% python3 -q
>>> import numpy as np
>>> import numpy.linalg as la
>>> np.set_printoptions(precision=4, suppress=True, linewidth=100)
>>> F = np.load("arr.npy")
>>> print(F)
[[0 2 3 0 2]
 [2 0 2 3 0]
 [3 2 0 2 3]
 [0 3 2 0 2]
 [2 0 3 2 0]]
>>> # symmetric, so the eigenvalues are real
>>> print(np.all(la.eigvalsh(F) > 0))
False
>>> print([round(float(la.det(F[:i, :i])), 2) + 0 for i in range(1, 6)])
[0.0, -4.0, 24.0, 25.0, -44.0]
>>> print(np.round(la.eigvalsh(F).min(), 4))
-4.5616
>>> vals, evecs = la.eigh(F)
>>> print(vals)
[-4.5616 -3.5388 -0.4384  0.8037  7.7351]
>>> print(la.eigvalsh(F @ F))
[ 0.1922  0.646  12.5229 20.8078 59.8311]
>>> print(np.abs(evecs[:, -1]).round(6).argmax())
2
>>> print(la.eigvalsh(F + -1 * np.eye(5)))
[-5.5616 -4.5388 -1.4384 -0.1963  6.7351]
>>> print(np.round(evecs @ np.diag(vals) @ evecs.T, 4) + 0)
[[0. 2. 3. 0. 2.]
 [2. 0. 2. 3. 0.]
 [3. 2. 0. 2. 3.]
 [0. 3. 2. 0. 2.]
 [2. 0. 3. 2. 0.]]
>>> vals, evecs = la.eigh(F)
>>> x = np.array([2, 0, 1, -1, 2])
>>> print((np.sign(evecs[:, -1].round(6)) == np.sign(evecs[0, -1].round(6))).astype(int))
[1 1 1 1 1]
>>> print(np.abs(F).sum(axis=1).max(), np.round(np.abs(vals).max(), 4))
10 7.7351
>>> print(x @ F @ x / (x @ x), round(float(vals[0]), 4), round(float(vals[-1]), 4))
2.8 -4.5616 7.7351
>>> vals, evecs = la.eig(F)
>>> print(np.sort(la.eigvals(la.inv(F))))
[-2.2808 -0.2826 -0.2192  0.1293  1.2442]
>>> print(np.sort(la.eigvals(F @ F)))
[ 0.1922  0.646  12.5229 20.8078 59.8311]
>>> print(round(np.prod(vals), 4))
-44.0
>>> t = np.radians(120)
>>> Rm = np.eye(5)
>>> Rm[3, 3] = Rm[1, 1] = np.cos(t)
>>> Rm[3, 1], Rm[1, 3] = -np.sin(t), np.sin(t)
>>> print(Rm)
[[ 1.     0.     0.     0.     0.   ]
 [ 0.    -0.5    0.     0.866  0.   ]
 [ 0.     0.     1.     0.     0.   ]
 [ 0.    -0.866  0.    -0.5    0.   ]
 [ 0.     0.     0.     0.     1.   ]]
>>> out = F @ Rm.T
>>> print(np.allclose(F @ F.T, out @ out.T))
True
>>> print(out)
[[ 0.     -1.      3.     -1.7321  2.    ]
 [ 2.      2.5981  2.     -1.5     0.    ]
 [ 3.      0.7321  0.     -2.7321  3.    ]
 [ 0.     -1.5     2.     -2.5981  2.    ]
 [ 2.      1.7321  3.     -1.      0.    ]]
>>> print(la.svd(F, compute_uv=False), la.svd(out, compute_uv=False))
[7.7351 4.5616 3.5388 0.8037 0.4384] [7.7351 4.5616 3.5388 0.8037 0.4384]
>>> print(np.abs(out - F).max(axis=0))
[0.     4.5    0.     4.7321 0.    ]
>>> X = np.load("out14.npy")
>>> print(X)
[[ -8.3152  12.4683  -0.3404  19.2175 -13.8556]
 [ -6.4403  10.6942  -0.6789  16.0259 -11.423 ]
 [ -5.1468   9.4128  -0.8798  13.7464  -9.7064]
 [ -1.2531   4.9847  -1.1789   6.1404  -4.1586]
 [ -0.0475   3.0935  -1.0152   3.1408  -2.094 ]
 [  0.3972   2.0183  -0.7865   1.5931  -1.0808]
 [  0.5093   1.4927  -0.623    0.9169  -0.6556]
 [  0.5262   1.2937  -0.5502   0.6829  -0.5117]
 [  0.344    0.4314  -0.1602  -0.0601  -0.0582]
 [  0.3378   0.4202  -0.1546  -0.0647  -0.0549]
 [ -0.1186  -0.1279  -0.0458   0.1826   0.0062]
 [ -0.1275  -0.1403  -0.057    0.2066   0.0086]
 [ -0.1468  -0.1739  -0.0958   0.2769   0.0181]
 [ -0.1155  -0.3008  -0.3743   0.5843   0.1236]
 [ -0.1142  -0.302   -0.378    0.5872   0.1252]
 [  0.3274  -0.5041  -1.1273   0.9479   0.5543]
 [  1.1923  -0.7682  -2.1596   1.0669   1.307 ]
 [  2.8676  -1.2485  -3.8415   0.8366   2.744 ]
 [  2.8732  -1.2501  -3.8468   0.8353   2.7489]
 [  4.0999  -1.6058  -4.972    0.5053   3.8038]
 [  5.2969  -1.9592  -6.0224   0.1087   4.8373]
 [  5.3252  -1.9676  -6.0468   0.0986   4.8619]
 [  6.3019  -2.2605  -6.8783  -0.2656   5.7083]
 [  9.5767  -3.2688  -9.5555  -1.6661   8.5637]
 [ 10.2309  -3.4745 -10.075   -1.9711   9.137 ]
 [ 11.4514  -3.8615 -11.0334  -2.5577  10.2086]
 [ 13.8959  -4.6486 -12.9178  -3.7913  12.363 ]
 [ 16.268   -5.4255 -14.7101  -5.0497  14.4624]]
>>> W2 = X[[21, 24]].astype(float)
>>> for _ in range(5):
...     idx = la.norm(X[:, None] - W2, axis=-1).argmin(axis=1)
...     W2 = np.array([X[idx == j].mean(axis=0) for j in range(2)])
... 
>>> print(idx)
[0 0 0 0 0 0 0 0 0 0 0 0 0 0 0 0 0 0 0 0 1 1 1 1 1 1 1 1]
>>> print(np.bincount(idx))
[20  8]
>>> print(W2[1] - W2[0])
[10.2109 -5.3527 -8.4916 -5.2552 10.3757]
>>> print(W2)
[[-0.4175  1.9944 -1.1633  3.3684 -1.608 ]
 [ 9.7934 -3.3583 -9.6549 -1.8868  8.7678]]
>>> def softmax(z):
...     e = np.exp(z - z.max(axis=-1, keepdims=True))
...     return e / e.sum(axis=-1, keepdims=True)
... 
>>> print(softmax(W2).sum(axis=1))
[1. 1.]
>>> att = W2 @ W2.T / np.sqrt(5)
>>> print(np.round(softmax(att + np.triu(np.full(att.shape, -np.inf), 1)), 4) + 0)
[[1. 0.]
 [0. 1.]]
>>> print(np.round(softmax(att), 4) + 0)
[[1. 0.]
 [0. 1.]]
